% python3 -q
>>> import numpy as np
>>> import numpy.linalg as la
>>> np.set_printoptions(suppress=True, linewidth=140)
>>> def rnd(a):
...     return np.round(a, 2) + 0
... 
>>> W0 = np.load("x.npy")
>>> rnd(W0)
array([[-0.04, -1.38,  1.38,  3.65, -6.24, -0.36, -2.58,  1.29,  2.23, -5.52],
       [-0.03, -1.2 ,  1.58,  3.5 , -6.17, -0.4 , -2.67,  1.53,  2.27, -5.56],
       [-0.33, -3.97, -2.26,  5.17, -5.56,  0.48, -0.39, -2.92,  0.88, -3.42],
       [ 0.3 ,  2.42,  4.59, -0.41, -2.98, -1.07, -3.39,  5.2 ,  2.32, -4.34],
       [-0.31, -2.46, -4.62,  0.47,  2.92,  1.08,  3.38, -5.23, -2.31,  4.3 ],
       [ 0.04, -0.48,  2.32,  2.85, -5.83, -0.57, -2.98,  2.41,  2.41, -5.61],
       [-0.41, -4.5 , -3.61,  4.97, -4.24,  0.8 ,  0.73, -4.42,  0.07, -1.79],
       [-0.24, -3.22, -0.98,  4.92, -6.2 ,  0.19, -1.28, -1.46,  1.47, -4.47],
       [ 0.36,  3.18,  4.93, -1.48, -1.73, -1.14, -3.21,  5.66,  2.07, -3.51],
       [-0.27, -3.49, -1.41,  5.04, -6.04,  0.29, -1.  , -1.95,  1.28, -4.16],
       [ 0.31,  3.79,  1.93, -5.14,  5.78, -0.41,  0.63,  2.54, -1.04,  3.73],
       [ 0.41,  3.76,  5.06, -2.4 , -0.52, -1.16, -2.92,  5.87,  1.76, -2.6 ],
       [ 0.23,  1.54,  4.04,  0.7 , -4.12, -0.95, -3.42,  4.49,  2.47, -5.  ],
       [ 0.  ,  0.88, -1.92, -3.22,  6.04,  0.48,  2.82, -1.93, -2.34,  5.6 ],
       [ 0.04,  1.33, -1.44, -3.61,  6.22,  0.37,  2.61, -1.36, -2.24,  5.53],
       [ 0.29,  3.69,  1.74, -5.11,  5.88, -0.36,  0.77,  2.33, -1.13,  3.89],
       [ 0.39,  4.38,  3.22, -5.09,  4.71, -0.71, -0.39,  4.  , -0.32,  2.32],
       [ 0.15,  0.68,  3.38,  1.67, -4.98, -0.81, -3.31,  3.68,  2.5 , -5.4 ],
       [ 0.23,  3.17,  0.9 , -4.9 ,  6.23, -0.17,  1.33,  1.37, -1.5 ,  4.53],
       [-0.24, -1.69, -4.14, -0.52,  3.94,  0.97,  3.42, -4.62, -2.45,  4.91],
       [ 0.03,  1.19, -1.59, -3.49,  6.17,  0.4 ,  2.68, -1.54, -2.28,  5.56],
       [-0.03,  0.66, -2.14, -3.02,  5.93,  0.53,  2.91, -2.2 , -2.38,  5.61],
       [ 0.34,  2.82,  4.79, -0.95, -2.37, -1.11, -3.32,  5.46,  2.2 , -3.95],
       [ 0.37,  3.29,  4.97, -1.64, -1.53, -1.15, -3.17,  5.71,  2.02, -3.36],
       [-0.23, -1.56, -4.05, -0.67,  4.09,  0.96,  3.42, -4.52, -2.46,  4.99],
       [-0.43, -4.58, -4.07,  4.72, -3.52,  0.91,  1.2 , -4.92, -0.29, -1.02],
       [-0.29, -3.68, -1.73,  5.11, -5.89,  0.36, -0.78, -2.31,  1.14, -3.9 ],
       [-0.41, -3.79, -5.06,  2.46,  0.44,  1.16,  2.9 , -5.87, -1.74,  2.54],
       [ 0.07,  1.6 , -1.13, -3.84,  6.3 ,  0.3 ,  2.46, -0.99, -2.17,  5.47],
       [ 0.42,  4.57,  4.  , -4.76,  3.64, -0.89, -1.13,  4.85,  0.23,  1.14],
       [ 0.28,  3.54,  1.49, -5.06,  6.  , -0.3 ,  0.94,  2.05, -1.24,  4.09],
       [ 0.44,  4.55,  4.53, -4.27,  2.53, -1.02, -1.74,  5.41,  0.72,  0.04]])
>>> left, sigma = la.svd(W0)
Traceback (most recent call last):
  File "<python-input-6>", line 1, in <module>
    left, sigma = la.svd(W0)
    ^^^^^^^^^^^
ValueError: too many values to unpack (expected 2)
>>> left, sigma, Vt = la.svd(W0, full_matrices=False)
>>> (sigma > 1e-8).sum()
np.int64(2)
>>> rnd(np.cumsum(sigma ** 2) / np.sum(sigma ** 2))
array([0.58, 1.  , 1.  , 1.  , 1.  , 1.  , 1.  , 1.  , 1.  , 1.  ])
>>> rnd(np.sqrt((sigma ** 2).sum())), rnd(la.norm(W0))
(np.float64(56.57), np.float64(56.57))
>>> rnd(sigma / sigma[0])
array([1.  , 0.84, 0.  , 0.  , 0.  , 0.  , 0.  , 0.  , 0.  , 0.  ])
>>> left, sigma, Vt = la.svd(W0)
>>> np.argmax(sigma[:-1] / (sigma[1:] + 1e-6)) + 1
np.int64(2)
>>> other = left[:, :2] @ np.diag(sigma[:2]) @ Vt[:2]
>>> la.matrix_rank(W0, rtol=0.05)
np.int64(2)
>>> r0, r1 = W0[25], W0[21]
>>> rnd(r0 @ r1)
np.float64(-19.69)
>>> rnd(r0 @ r0)
np.float64(100.0)
>>> pr = (r0 @ r1) / (r0 @ r0) * r0
>>> la.matrix_rank(np.outer(r0, r1))
np.int64(1)
>>> r = la.matrix_rank(W0)
>>> r
np.int64(2)
>>> N = la.svd(W0)[2][r:].T
>>> np.allclose(W0 @ N, 0)
True
>>> N.shape
(10, 8)
>>> [int(la.matrix_rank(W0[:i])) for i in range(1, len(W0) + 1)]
[1, 2, 2, 2, 2, 2, 2, 2, 2, 2, 2, 2, 2, 2, 2, 2, 2, 2, 2, 2, 2, 2, 2, 2, 2, 2, 2, 2, 2, 2, 2, 2]
>>> [int(la.matrix_rank(W0[:, :j + 1])) for j in range(10)]
[1, 2, 2, 2, 2, 2, 2, 2, 2, 2]
>>> J = np.loadtxt("run11.csv", delimiter=",")
>>> rnd(J)
array([[-0.32, -0.26,  0.31, -0.86],
       [-0.53, -0.32,  0.6 ,  0.51],
       [-0.69, -0.12, -0.71,  0.04],
       [-0.37,  0.9 ,  0.2 , -0.06]])
>>> left, sigma, Vt = la.svd(W0)
>>> V = Vt[:(sigma > 1e-8).sum()]
>>> rng = np.random.default_rng(72)
>>> x = W0[3] + 4 * W0[0] + rng.integers(2) * np.eye(10)[8]
>>> rnd(x)
array([  0.13,  -3.1 ,  10.12,  14.2 , -27.92,  -2.5 , -13.73,  10.38,  12.23, -26.44])
>>> np.allclose(V.T @ V @ x, x)
False
>>> M = np.load("w.npy")
>>> M
array([[1, 0, 0, 2, 0, 1, 0, 2, 0],
       [0, 3, 0, 0, 0, 0, 0, 0, 0],
       [0, 0, 1, 0, 2, 0, 0, 0, 3],
       [1, 0, 0, 3, 0, 0, 0, 3, 0],
       [0, 0, 2, 0, 1, 0, 3, 0, 2],
       [3, 0, 0, 1, 0, 1, 0, 3, 0],
       [0, 0, 2, 0, 2, 0, 2, 0, 2],
       [1, 0, 0, 3, 0, 1, 0, 1, 0],
       [0, 0, 2, 0, 0, 0, 2, 0, 1]])
>>> np.trace(M)
np.int64(14)
>>> np.allclose(M @ M.T, M.T @ M)
False
>>> M @ M
array([[ 8,  0,  0, 15,  0,  4,  0, 13,  0],
       [ 0,  9,  0,  0,  0,  0,  0,  0,  0],
       [ 0,  0, 11,  0,  4,  0, 12,  0, 10],
       [ 7,  0,  0, 20,  0,  4,  0, 14,  0],
       [ 0,  0, 14,  0, 11,  0, 13,  0, 16],
       [10,  0,  0, 19,  0,  7,  0, 15,  0],
       [ 0,  0, 14,  0, 10,  0, 14,  0, 16],
       [ 8,  0,  0, 15,  0,  3,  0, 15,  0],
       [ 0,  0,  8,  0,  8,  0,  6,  0, 11]])
>>> rnd(np.abs(la.eigvals(M)).max())
np.float64(6.58)
>>> la.determinant(M)
Traceback (most recent call last):
  File "<python-input-42>", line 1, in <module>
    la.determinant(M)
    ^^^^^^^^^^^^^^
AttributeError: module 'numpy.linalg' has no attribute 'determinant'
>>> np.allclose(M, M.T)
False
>>> rnd(la.det(M))
np.float64(288.0)
>>> feats = np.loadtxt("dump.csv", delimiter=",")
>>> feats
array([[-0.98, -0.12,  1.94],
       [-0.23, -0.1 ,  0.39],
       [-0.28, -0.16,  0.44],
       [ 0.01,  0.54,  0.47],
       [-0.85, -0.14,  1.65],
       [ 0.07,  0.26,  0.09],
       [-0.47,  2.78,  3.51],
       [-1.03, -1.06,  1.19],
       [ 0.37, -0.26, -1.01]])
>>> feats @ feats
Traceback (most recent call last):
  File "<python-input-47>", line 1, in <module>
    feats @ feats
    ~~~~~~^~~~~~~
ValueError: matmul: Input operand 1 has a mismatch in its core dimension 0, with gufunc signature (n?,k),(k,m?)->(n?,m?) (size 9 is different from 3)
>>> gram = feats.T @ feats
>>> rnd(np.trace(gram)), rnd((feats ** 2).sum())
(np.float64(34.4), np.float64(34.4))
>>> rnd(la.eigvalsh(gram)[::-1])
array([27.61,  6.8 ,  0.  ])
>>> rnd(la.svd(feats, compute_uv=False) ** 2)
array([27.61,  6.8 ,  0.  ])
>>> rnd(np.diag(gram))
array([ 3.24,  9.35, 21.82])
>>> T = np.stack([feats, 3 * feats, feats[::-1]])
>>> rnd(la.norm(T, axis=(1, 2)))
array([ 5.87, 17.6 ,  5.87])
>>> rnd(np.einsum("bij,cij->bc", T, T))
array([[ 34.4 , 103.21,   3.33],
       [103.21, 309.63,   9.98],
       [  3.33,   9.98,  34.4 ]])
>>> (T @ feats.T).shape
(3, 9, 9)
>>> la.matrix_rank(T)
array([2, 2, 2])
>>> left, sigma, Vt = la.svd(feats)
>>> V = Vt[:(sigma > 1e-8).sum()]
>>> x = feats[1] + 4 * feats[8] + rng.integers(2) * np.eye(3)[2]
>>> rnd(x)
array([ 1.25, -1.14, -2.65])
>>> rnd(V.T @ V)
array([[ 0.29,  0.31, -0.34],
       [ 0.31,  0.87,  0.15],
       [-0.34,  0.15,  0.84]])
>>> la.matrix_rank(np.vstack([feats, x]))
np.int64(3)
>>> r0 = np.array([-1, -2, 1])
>>> rnd(np.polyval(r0, feats[7]))
array([ 2. ,  2. , -2.8])
>>> rnd(np.correlate(feats[7], feats[5], "full"))
array([-0.09, -0.36, -0.24,  0.24,  0.08])
>>> def softmax(z):
...     e = np.exp(z - z.max(axis=-1, keepdims=True))
...     return e / e.sum(axis=-1, keepdims=True)
... 
>>> rnd(softmax(feats[4]))
array([0.07, 0.13, 0.8 ])
>>> rnd(softmax(10 * feats[4]))
array([0., 0., 1.])
>>> rnd(softmax(feats).sum(axis=1))
array([1., 1., 1., 1., 1., 1., 1., 1., 1.])
>>> att = feats @ feats.T / np.sqrt(3)
>>> rnd(softmax(att))
array([[0.16, 0.02, 0.02, 0.02, 0.11, 0.01, 0.58, 0.08, 0.  ],
       [0.15, 0.09, 0.1 , 0.09, 0.13, 0.08, 0.16, 0.13, 0.06],
       [0.15, 0.09, 0.09, 0.08, 0.14, 0.08, 0.16, 0.14, 0.06],
       [0.1 , 0.07, 0.07, 0.09, 0.1 , 0.07, 0.4 , 0.06, 0.05],
       [0.18, 0.03, 0.03, 0.03, 0.13, 0.02, 0.49, 0.1 , 0.01],
       [0.11, 0.1 , 0.1 , 0.11, 0.11, 0.11, 0.18, 0.09, 0.09],
       [0.  , 0.  , 0.  , 0.  , 0.  , 0.  , 1.  , 0.  , 0.  ],
       [0.25, 0.05, 0.06, 0.03, 0.19, 0.03, 0.09, 0.27, 0.02],
       [0.04, 0.12, 0.12, 0.11, 0.05, 0.15, 0.01, 0.07, 0.32]])
>>> softmax(att).round(6).argmax(axis=1)
array([6, 6, 6, 6, 6, 6, 6, 7, 8])
>>> X = np.load("a.npy")
>>> X
array([[3, 0, 0, 0],
       [1, 3, 0, 0],
       [0, 2, 1, 0],
       [2, 0, 0, 2]])
>>> other = X / la.norm(X, axis=1, keepdims=True)
>>> gram = other @ other.T
>>> rnd(gram[3])
array([0.71, 0.22, 0.  , 1.  ])
>>> rnd(gram)
array([[1.  , 0.32, 0.  , 0.71],
       [0.32, 1.  , 0.85, 0.22],
       [0.  , 0.85, 1.  , 0.  ],
       [0.71, 0.22, 0.  , 1.  ]])
>>> (gram - 2 * np.eye(4)).round(6).argmax(axis=1)
array([3, 2, 1, 0])
>>> E = np.loadtxt("m.csv", delimiter=",")
>>> E
array([[-3.,  0.,  0.,  0., -1., -3., -1., -2., -1.,  5.,  2.],
       [-3.,  2., -2.,  2., -1.,  3., -1., -2.,  1., -3.,  0.],
       [ 1.,  0.,  2.,  0., -2., -1.,  1.,  2., -2.,  0.,  0.],
       [-3.,  0.,  1.,  2.,  0., -3., -2.,  1., -2., -9., -5.],
       [ 0.,  1., -2.,  1., -2., -1., -2., -1.,  1.,  4., -9.],
       [-3., -3., -3.,  0.,  3., -2.,  1.,  3., -3., -8.,  7.],
       [-1.,  0.,  3., -3.,  3., -3., -2.,  0., -3.,  9.,  8.],
       [-3.,  3., -3., -1.,  3., -2.,  2.,  1., -2., -7.,  4.],
       [ 3., -1.,  2.,  1., -2., -2., -3.,  3.,  2., -2.,  2.],
       [ 0.,  0.,  0.,  0.,  0.,  0.,  0.,  0.,  0.,  4.,  3.],
       [ 0.,  0.,  0.,  0.,  0.,  0.,  0.,  0.,  0.,  0.,  2.]])
>>> x = np.array([0, -2, -1, 0, 1, -1, 2, -2, 2, 0, 2])
>>> y = E @ x
>>> y
array([  6.,  -2.,  -9., -18., -19.,  18.,   9.,   8.,  -4.,   6.,   4.])
>>> rnd(la.solve(E, y + E[:, 7]))
array([ 0., -2., -1.,  0.,  1., -1.,  2., -1.,  2.,  0.,  2.])
>>> rnd(la.svd(E, compute_uv=False))
array([19.61, 17.79,  9.01,  8.49,  5.51,  4.37,  3.88,  3.44,  2.03,  0.63,  0.17])
>>> E.sum(axis=1)
array([ -4.,  -4.,   1., -20., -10.,  -8.,  11.,  -5.,   3.,   7.,   2.])
>>> np.unravel_index(np.abs(E).argmax(), E.shape)
(np.int64(3), np.int64(9))
>>> rnd(la.norm(E))
np.float64(30.58)
>>> np.abs(E).max()
np.float64(9.0)
>>> np.zeros(11, 11)
Traceback (most recent call last):
  File "<python-input-92>", line 1, in <module>
    np.zeros(11, 11)
    ~~~~~~~~^^^^^^^^
TypeError: Cannot interpret '11' as a data type
>>> la.rank(E)
Traceback (most recent call last):
  File "<python-input-93>", line 1, in <module>
    la.rank(E)
    ^^^^^^^
AttributeError: module 'numpy.linalg' has no attribute 'rank'
>>> np.count_nonzero(E)
np.int64(88)
>>> E[:, 11]
Traceback (most recent call last):
  File "<python-input-95>", line 1, in <module>
    E[:, 11]
    ~^^^^^^^
IndexError: index 11 is out of bounds for axis 1 with size 11
>>> E[11]
Traceback (most recent call last):
  File "<python-input-96>", line 1, in <module>
    E[11]
    ~^^^^
IndexError: index 11 is out of bounds for axis 0 with size 11
>>> rnd(E.mean(axis=0))
array([-1.09,  0.18, -0.18,  0.18,  0.09, -1.27, -0.64,  0.45, -0.82, -0.64,  1.27])
